$ ipython --no-banner

In [1]: import numpy as np

In [2]: np.set_printoptions(suppress=True, linewidth=100)

In [3]: rd = lambda a: np.round(a, 1) + 0

In [4]: W0 = np.array([[5, 4, 2], [0, 4, 1], [0, 0, 0]])

In [5]: np.prod(np.diag(W0)), rd(np.linalg.det(W0))
Out[5]: (np.int64(0), np.float64(0.0))

In [6]: np.linalg.matrix_rank(W0 - W0[0, 0] * np.eye(3))
Out[6]: np.int64(2)

In [7]: W0 @ W0
Out[7]: 
array([[25, 36, 14],
       [ 0, 16,  4],
       [ 0,  0,  0]])

In [8]: rd(np.sort(np.linalg.eigvals(W0)))
Out[8]: array([0., 4., 5.])

In [9]: left, s, VT = np.linalg.svd(W0)

In [10]: np.argmax(s[:-1] / (s[1:] + 1e-6)) + 1
Out[10]: np.int64(2)

In [11]: rd(s)
Out[11]: array([7.3, 2.9, 0. ])

In [12]: M2 = left[:, :2] @ np.diag(s[:2]) @ VT[:2]

In [13]: np.linalg.matrix_rank(W0, rtol=0.05)
Out[13]: np.int64(2)

In [14]: rd(np.linalg.norm(W0 - M2) / np.linalg.norm(W0))
Out[14]: np.float64(0.0)

In [15]: np.linalg.matrix_rank(M2)
Out[15]: np.int64(2)

In [16]: left, s, VT = np.linalg.svd(W0)

In [17]: V = VT[:(s > 1e-8).sum()]

In [18]: rng = np.random.default_rng(412)

In [19]: x = W0[1] + 2 * W0[2] + rng.integers(2) * np.eye(3)[2]

In [20]: x
Out[20]: array([0., 4., 2.])

In [21]: rd(V.T @ V)
Out[21]: 
array([[1. , 0. , 0.2],
       [0. , 0.9, 0.2],
       [0.2, 0.2, 0.1]])

In [22]: np.allclose(V.T @ V @ x, x)
Out[22]: False

In [23]: rd(np.diag(V.T @ V))
Out[23]: array([1. , 0.9, 0.1])

In [24]: feats = np.array([[-42.7, 7.2, 23.9],
    ...:     [18.9, -2.3, -11.2],
    ...:     [27.9, 3.5, -14.7],
    ...:     [0.5, 7.9, -0.4],
    ...:     [-1.4, 0.3, -0.2],
    ...:     [27.3, -7.3, -13.3],
    ...:     [29.2, -4.1, -15.7],
    ...:     [27.6, -7.7, -14.0],
    ...:     [-1.6, -2.7, 0.0],
    ...:     [-17.0, 6.0, 7.8],
    ...:     [-8.0, 3.5, 3.9],
    ...:     [-10.1, 3.9, 7.4],
    ...:     [13.1, -1.8, -7.7],
    ...:     [-18.7, 1.7, 9.5],
    ...:     [13.3, -10.2, -8.8]])

In [25]: Xs = feats - feats.mean(axis=0)

In [26]: V = np.linalg.svd(Xs)[2][:1]

In [27]: M2 = Xs - Xs @ V.T @ V

In [28]: rd(M2.std(axis=0))
Out[28]: array([0.8, 3.9, 0.8])

In [29]: rd((Xs @ V.T).std(axis=0))
Out[29]: array([23.5])

In [30]: F = np.loadtxt("mat.csv", delimiter=",")

In [31]: F
Out[31]: 
array([[0., 3., 0.],
       [0., 7., 8.],
       [7., 8., 6.],
       [8., 1., 8.]])

In [32]: q, V = np.linalg.qr(F[:, :2])[0], np.linalg.qr(F[:, 2:])[0]

In [33]: s = np.linalg.svd(q.T @ V, compute_uv=False)

In [34]: rd(np.degrees(np.arccos(s.clip(0, 1))))
Out[34]: array([26.8])

In [35]: q = F.astype(float).copy()

In [36]: for j in range(3):
    ...:     q[:, j] -= q[:, :j] @ (q[:, :j].T @ q[:, j])
    ...:     q[:, j] /= np.linalg.norm(q[:, j])
    ...: 

In [37]: rd(q.T @ q)
Out[37]: 
array([[1., 0., 0.],
       [0., 1., 0.],
       [0., 0., 1.]])

In [38]: rd(F.mean(axis=0))
Out[38]: array([3.8, 4.8, 5.5])

In [39]: F.shape
Out[39]: (4, 3)

In [40]: np.abs(F).max()
Out[40]: np.float64(8.0)

In [41]: np.unravel_index(np.abs(F).argmax(), F.shape)
Out[41]: (np.int64(1), np.int64(2))

In [42]: np.count_nonzero(F)
Out[42]: np.int64(9)

In [43]: F.sum(axis=1)
Out[43]: array([ 3., 15., 21., 17.])

In [44]: F.sum(axis=0)
Out[44]: array([15., 19., 22.])

In [45]: def softmax(z):
    ...:     e = np.exp(z - z.max(axis=-1, keepdims=True))
    ...:     return e / e.sum(axis=-1, keepdims=True)
    ...: 

In [46]: rd(softmax(F[0]))
Out[46]: array([0. , 0.9, 0. ])

In [47]: rd(softmax(F[0] + 2))
Out[47]: array([0. , 0.9, 0. ])

In [48]: rd(softmax(F).sum(axis=1))
Out[48]: array([1., 1., 1., 1.])

In [49]: att = F @ F.T / np.sqrt(3)

In [50]: rd(softmax(att + np.triu(np.full(att.shape, -np.inf), 1)))
Out[50]: 
array([[1., 0., 0., 0.],
       [0., 1., 0., 0.],
       [0., 0., 1., 0.],
       [0., 0., 0., 1.]])

In [51]: rd(softmax(att)[0] @ F)
Out[51]: array([5.9, 7.8, 6.3])
